$ python3 -q
>>> import numpy as np
>>> np.set_printoptions(precision=3, suppress=True, linewidth=160, legacy="1.25")
>>> B = np.array([[-3]])
>>> basis = np.array([[1, 0, 6], [-3, -6, -2], [7, 6, -8]])
>>> m1 = np.block([[B, np.array([[1, 2, 0]])], [np.zeros((3, 1)), basis]])
>>> m1
array([[-3.,  1.,  2.,  0.],
       [ 0.,  1.,  0.,  6.],
       [ 0., -3., -6., -2.],
       [ 0.,  7.,  6., -8.]])
>>> m1.ravel(order="F")
array([-3.,  0.,  0.,  0.,  1.,  1., -3.,  7.,  2.,  0., -6.,  6.,  0.,  6., -2., -8.])
>>> m1.reshape(4, 5)
Traceback (most recent call last):
  File "<python-input-7>", line 1, in <module>
    m1.reshape(4, 5)
    ~~~~~~~~~~^^^^^^
ValueError: cannot reshape array of size 16 into shape (4,5)
>>> m1.reshape(2, -1)
array([[-3.,  1.,  2.,  0.,  0.,  1.,  0.,  6.],
       [ 0., -3., -6., -2.,  0.,  7.,  6., -8.]])
>>> t3 = m1.reshape(4, 2, -1)
>>> t3.shape
(4, 2, 2)
>>> ev, evecs = np.linalg.eig(m1)
>>> np.sort(np.linalg.eigvals(m1.T))
array([-10.925,  -5.482,  -3.   ,   3.406])
>>> np.sort(np.linalg.eigvals(np.linalg.inv(m1)))
array([-0.333, -0.182, -0.092,  0.294])
>>> round(np.prod(ev), 3)
-612.0
>>> m1 @ evecs[:, 0] - ev[0] * evecs[:, 0]
array([0., 0., 0., 0.])
>>> arr = np.load("block1.npy")
>>> arr
array([[1.   , 0.   ],
       [0.625, 0.375]])
>>> # triangular: eigenvalues sit on the diagonal
>>> vec = np.array([3, 0])
>>> arr @ (2 * vec)
array([6.  , 3.75])
>>> np.einsum("ij,j->i", arr, vec)
array([3.   , 1.875])
>>> arr @ vec
array([3.   , 1.875])
>>> np.sign((arr @ vec).round(6))
array([1., 1.])
>>> arr @ np.ones(2)
array([1., 1.])
